$ ipython --no-banner

In [1]: import numpy as np

In [2]: from numpy import linalg as LA

In [3]: np.set_printoptions(precision=2, suppress=True, linewidth=120)

In [4]: K = np.loadtxt("data.csv", delimiter=",")

In [5]: print(K)
[[ 1. -1.  1.]
 [ 1.  0.  0.]
 [ 1.  1.  1.]]

In [6]: u, r1 = K[1], K[2]

In [7]: print(u @ u)
1.0

In [8]: pr = (u @ r1) / (u @ u) * u

In [9]: print((r1 - pr) @ u)
0.0

In [10]: print(np.round(LA.norm(u + r1) ** 2 + LA.norm(u - r1) ** 2, 2))
8.0

In [11]: print(pr)
[1. 0. 0.]

In [12]: t3 = np.stack([K, -1 * K, K[::-1]])

In [13]: print((t3 @ K.T).shape)
(3, 3, 3)

In [14]: print(LA.matrix_rank(t3))
[3 3 3]

In [15]: print(t3.sum(axis=0))
[[ 1.  1.  1.]
 [ 1.  0.  0.]
 [ 1. -1.  1.]]

In [16]: print(np.einsum("bij,cij->bc", t3, t3))
[[ 7. -7.  3.]
 [-7.  7. -3.]
 [ 3. -3.  7.]]

In [17]: print(t3.shape)
(3, 3, 3)

In [18]: out = np.array([[3, 2, 2], [-3, 0, -3], [-3, -3, -3]])

In [19]: print(np.einsum("ik,kj->ij", K, out))
[[ 3. -1.  2.]
 [ 3.  2.  2.]
 [-3. -1. -4.]]

In [20]: print(np.vstack([K, out.T]).shape)
(6, 3)

In [21]: print(np.einsum("ik,kj->ji", K, out))
[[ 3.  3. -3.]
 [-1.  2. -1.]
 [ 2.  2. -4.]]

In [22]: print(LA.matrix_rank(K @ out))
3

In [23]: print(LA.matrix_rank(np.vstack([K, out.T])))
3

In [24]: rng = np.random.default_rng(2644)

In [25]: lab = rng.permutation(3)

In [26]: print(lab)
[2 1 0]

In [27]: out = K[lab][:, lab]

In [28]: print(np.round(LA.det(out), 2), round(LA.det(K[lab]), 2))
2.0 -2.0

In [29]: print(np.allclose(out, K))
False

In [30]: print(np.diag(out))
[1. 0. 1.]

In [31]: print(np.sort(np.abs(LA.eigvals(out))))
[1. 1. 2.]
